$ ipython --no-banner

In [1]: import numpy as np

In [2]: import numpy.linalg as la

In [3]: np.set_printoptions(precision=2, suppress=True, linewidth=100, legacy="1.25")

In [4]: feats = np.load("block12.npy")

In [5]: feats
Out[5]: 
array([[ 0, -1,  4,  0],
       [ 1,  0, -5,  3],
       [-4,  5,  0, -7],
       [ 0, -3,  7,  0]])

In [6]: vec = np.array([2, 2, 1, 2])

In [7]: np.round(la.eigvals(feats).real, 2) + 0
Out[7]: array([0., 0., 0., 0.])

In [8]: la.svd(feats, compute_uv=False)
Out[8]: array([9.99, 9.99, 0.5 , 0.5 ])

In [9]: Q = la.solve(np.eye(4) - feats, np.eye(4) + feats)

In [10]: np.round(la.det(Q), 2)
Out[10]: 1.0

In [11]: left, sv, Vh = la.svd(feats)

In [12]: np.argmax(sv[:-1] / (sv[1:] + 1e-6)) + 1
Out[12]: 2

In [13]: Y = left[:, :2] @ np.diag(sv[:2]) @ Vh[:2]

In [14]: Y.round(2) + 0
Out[14]: 
array([[ 0.  , -1.35,  3.86, -0.25],
       [ 1.35,  0.  , -5.01,  2.81],
       [-3.86,  5.01,  0.  , -7.07],
       [ 0.25, -2.81,  7.07,  0.  ]])

In [15]: round(la.norm(feats - Y, 2), 2), np.round(sv[2], 2)
Out[15]: (0.5, 0.5)

In [16]: Y = feats / la.norm(feats, axis=1, keepdims=True)

In [17]: C2 = Y @ Y.T

In [18]: C2
Out[18]: 
array([[ 1.  , -0.82, -0.13,  0.99],
       [-0.82,  1.  , -0.45, -0.78],
       [-0.13, -0.45,  1.  , -0.21],
       [ 0.99, -0.78, -0.21,  1.  ]])

In [19]: np.argwhere(np.triu(np.abs(C2) > 0.95, 1))
Out[19]: array([[0, 3]])

In [20]: C2[1]
Out[20]: array([-0.82,  1.  , -0.45, -0.78])

In [21]: (np.abs(C2) > 0.9).astype(int)
Out[21]: 
array([[1, 0, 0, 1],
       [0, 1, 0, 0],
       [0, 0, 1, 0],
       [1, 0, 0, 1]])

In [22]: la.norm(Y, axis=1)
Out[22]: array([1., 1., 1., 1.])

In [23]: rng = np.random.default_rng(386)

In [24]: idx = rng.permutation(4)

In [25]: idx
Out[25]: array([1, 2, 3, 0])

In [26]: Y = feats[idx][:, idx]

In [27]: Y
Out[27]: 
array([[ 0, -5,  3,  1],
       [ 5,  0, -7, -4],
       [-3,  7,  0,  0],
       [-1,  4,  0,  0]])

In [28]: np.sort(np.abs(la.eigvals(Y)))
Out[28]: array([0.5 , 0.5 , 9.99, 9.99])

In [29]: np.allclose(Y, feats)
Out[29]: False

In [30]: hat = np.triu(np.array([[-1, 3, 2, 4], [-3, -4, -4, -3], [-4, 0, -3, -5], [3, -1, 4, 3]]), 1) + np.eye(4)

In [31]: Y = hat @ feats @ la.inv(hat)

In [32]: np.round(la.det(Y), 2)
Out[32]: 25.0

In [33]: la.matrix_rank(Y)
Out[33]: 4

In [34]: Q, _ = la.qr(np.array([[-0.9, 0.6, -0.2, 1.5],
    ...:     [0.2, 1.0, -0.6, -0.1],
    ...:     [-0.5, 0.2, -0.1, 1.0],
    ...:     [1.7, 0.9, 1.3, -0.4]]))

In [35]: evecs, _ = la.qr(np.array([[0.5, 0.0, 2.1, -0.5],
    ...:     [-0.5, 0.5, 0.3, 1.2],
    ...:     [-1.3, -1.4, 0.5, 0.0],
    ...:     [0.3, 0.0, 0.2, -1.2]]))

In [36]: sv = 10 * 0.9 ** np.arange(4)

In [37]: arr = Q[:, :4] * sv @ evecs[:4]

In [38]: arr
Out[38]: 
array([[-4.34,  1.67,  7.06,  2.13],
       [ 2.74,  7.91,  0.98, -1.45],
       [-0.45, -1.37,  3.6 , -6.6 ],
       [-6.64,  3.36, -5.59, -2.32]])

In [39]: idx = rng.permutation(4)

In [40]: idx
Out[40]: array([0, 1, 3, 2])

In [41]: Y = arr[idx][:, idx]

In [42]: np.allclose(Y, arr)
Out[42]: False

In [43]: round(float(la.det(Y)), 2), round(la.det(arr[idx]), 2)
Out[43]: (5314.41, -5314.41)

In [44]: def softmax(z):
    ...:     e = np.exp(z - z.max(axis=-1, keepdims=True))
    ...:     return e / e.sum(axis=-1, keepdims=True)
    ...: 

In [45]: softmax(arr).sum(axis=1)
Out[45]: array([1., 1., 1., 1.])

In [46]: scores = arr @ arr.T / np.sqrt(4)

In [47]: np.round(softmax(scores + np.triu(np.full(scores.shape, -np.inf), 1)), 2) + 0
Out[47]: 
array([[1., 0., 0., 0.],
       [0., 1., 0., 0.],
       [0., 0., 1., 0.],
       [0., 0., 0., 1.]])

In [48]: np.round(softmax(scores), 2) + 0
Out[48]: 
array([[1., 0., 0., 0.],
       [0., 1., 0., 0.],
       [0., 0., 1., 0.],
       [0., 0., 0., 1.]])

In [49]: softmax(scores).round(6).argmax(axis=1)
Out[49]: array([0, 1, 2, 3])

In [50]: m1 = np.load("layer17.npy")

In [51]: m1
Out[51]: 
array([[0, 1, 1, 0],
       [1, 0, 0, 0],
       [1, 0, 0, 1],
       [0, 0, 1, 0]])

In [52]: # equal to its transpose

In [53]: np.trace(m1)
Out[53]: 0

In [54]: (m1 - m1.T) / 2
Out[54]: 
array([[0., 0., 0., 0.],
       [0., 0., 0., 0.],
       [0., 0., 0., 0.],
       [0., 0., 0., 0.]])

In [55]: (m1 + m1.T) / 2
Out[55]: 
array([[0., 1., 1., 0.],
       [1., 0., 0., 0.],
       [1., 0., 0., 1.],
       [0., 0., 1., 0.]])

In [56]: round(float(np.abs(la.eigvals(m1)).max()), 2)
Out[56]: 1.62

In [57]: round(la.det(m1), 2)
Out[57]: 1.0

In [58]: la.matrix_power(m1, 4)
Out[58]: 
array([[5, 0, 0, 3],
       [0, 2, 3, 0],
       [0, 3, 5, 0],
       [3, 0, 0, 2]])

In [59]: np.sort(np.abs(la.eigvals(m1)))
Out[59]: array([0.62, 0.62, 1.62, 1.62])

In [60]: np.allclose(m1, m1.T)
Out[60]: True

In [61]: w, evecs = la.eigh(m1)

In [62]: la.eigvalsh(m1 + -2 * np.eye(4))
Out[62]: array([-3.62, -2.62, -1.38, -0.38])

In [63]: w
Out[63]: array([-1.62, -0.62,  0.62,  1.62])

In [64]: la.eigvalsh(m1 @ m1)
Out[64]: array([0.38, 0.38, 2.62, 2.62])

In [65]: X = np.array([[3.0, -1.0, 0.0], [-1.0, -1.0, -1.0], [0.0, -1.0, -2.0]])

In [66]: # equal to its transpose

In [67]: vec = np.array([0, 2, -2])

In [68]: a = np.maximum(X @ vec, 0)

In [69]: X.T @ a
Out[69]: array([ 0., -2., -4.])

In [70]: np.maximum(X @ vec, 0) - np.maximum(-X @ vec, 0)
Out[70]: array([-2.,  0.,  2.])

In [71]: idx = rng.permutation(3)

In [72]: idx
Out[72]: array([2, 1, 0])

In [73]: Y = X[idx][:, idx]

In [74]: Y
Out[74]: 
array([[-2., -1.,  0.],
       [-1., -1., -1.],
       [ 0., -1.,  3.]])

In [75]: np.allclose(Y, X)
Out[75]: False

In [76]: Q, evecs = la.qr(X[:, :2])[0], la.qr(X[:, 2:])[0]

In [77]: sv = la.svd(Q.T @ evecs, compute_uv=False)

In [78]: round(la.norm(Q @ Q.T - evecs @ evecs.T, 2), 2)
Out[78]: 1.0

In [79]: sv
Out[79]: array([0.9])

In [80]: E = np.load("out13.npy")

In [81]: E
Out[81]: 
array([[9, 9, 9],
       [9, 9, 9],
       [9, 9, 9]])

In [82]: np.argsort(-la.norm(E, axis=0).round(6), kind="stable")[:3]
Out[82]: array([0, 1, 2])

In [83]: [round(float(x), 2) for x in la.svd(E, compute_uv=False)[:3]]
Out[83]: [27.0, 0.0, 0.0]

In [84]: la.matrix_rank(E, rtol=0.1)
Out[84]: 1

In [85]: la.cond(E) > 100
Out[85]: True

In [86]: round(float(np.trace(la.pinv(E) @ E)), 2)
Out[86]: 1.0

In [87]: np.abs(np.diag(la.qr(E)[1])) > 1e-9
Out[87]: array([ True, False, False])

In [88]: np.allclose(E[:-1].T @ la.lstsq(E[:-1].T, E[-1])[0], E[-1])
Out[88]: True

In [89]: la.lstsq(E[:-1].T, E[-1])[2]
Out[89]: 1

In [90]: K = np.load("run14.npy")

In [91]: K
Out[91]: 
array([[0, 2, 0, 0],
       [5, 0, 0, 0],
       [0, 0, 4, 0],
       [0, 0, 0, 4]])

In [92]: # 3 blocks once reordered

In [93]: idx = rng.permutation(4)

In [94]: idx
Out[94]: array([3, 2, 0, 1])

In [95]: Y = K[idx][:, idx]

In [96]: np.diag(Y)
Out[96]: array([4, 4, 0, 0])

In [97]: J = np.tanh(np.array([[0.3, 0.2],
    ...:     [-0.6, 0.3],
    ...:     [-0.4, -2.7],
    ...:     [-0.1, -0.4],
    ...:     [0.5, 1.9],
    ...:     [-0.1, 1.4],
    ...:     [1.1, -1.5],
    ...:     [1.0, -0.3],
    ...:     [0.4, -0.7],
    ...:     [-0.2, -0.5],
    ...:     [1.8, -0.8],
    ...:     [1.0, 1.9],
    ...:     [0.7, 1.1],
    ...:     [1.2, -0.2],
    ...:     [-0.7, 0.5],
    ...:     [-0.6, 1.1],
    ...:     [1.4, -0.6],
    ...:     [-0.7, -0.8]]) @ np.array([[-1.0, 0.4, 0.6], [-0.9, 0.0, -0.3]]))

In [98]: J
Out[98]: 
array([[-0.45,  0.12,  0.12],
       [ 0.32, -0.24, -0.42],
       [ 0.99, -0.16,  0.52],
       [ 0.43, -0.04,  0.06],
       [-0.98,  0.2 , -0.26],
       [-0.82, -0.04, -0.45],
       [ 0.24,  0.41,  0.8 ],
       [-0.62,  0.38,  0.6 ],
       [ 0.23,  0.16,  0.42],
       [ 0.57, -0.08,  0.03],
       [-0.79,  0.62,  0.87],
       [-0.99,  0.38,  0.03],
       [-0.93,  0.27,  0.09],
       [-0.77,  0.45,  0.65],
       [ 0.24, -0.27, -0.52],
       [-0.37, -0.24, -0.6 ],
       [-0.7 ,  0.51,  0.77],
       [ 0.89, -0.27, -0.18]])

In [99]: Y = J + rng.integers(-2, 3, (18, 2)) @ rng.integers(-2, 3, (2, 3))

In [100]: Y
Out[100]: 
array([[-2.45, -0.88,  2.12],
       [ 0.32, -2.24, -2.42],
       [-3.01,  1.84,  8.52],
       [ 2.43, -1.04, -3.94],
       [-2.98, -0.8 ,  1.74],
       [ 3.18,  1.96, -4.45],
       [ 4.24,  2.41, -3.2 ],
       [-4.62,  2.38,  8.6 ],
       [ 0.23, -3.84, -3.58],
       [ 0.57, -4.08, -3.97],
       [-4.79, -1.38,  4.87],
       [-0.99, -1.62, -1.97],
       [-0.93,  2.27,  2.09],
       [-2.77, -2.55,  0.65],
       [-1.76,  2.73,  5.48],
       [-0.37, -4.24, -4.6 ],
       [-2.7 , -0.49,  2.77],
       [ 4.89, -2.27, -8.18]])

In [101]: np.round(la.svd(Y - J, compute_uv=False), 2) + 0
Out[101]: array([21.83, 10.64,  0.  ])

In [102]: np.abs(Y - J).sum(axis=1)
Out[102]: array([ 5.,  4., 14.,  7.,  5., 10., 10., 14.,  8.,  8., 10.,  4.,  4.,  5., 11.,  8.,  5., 14.])
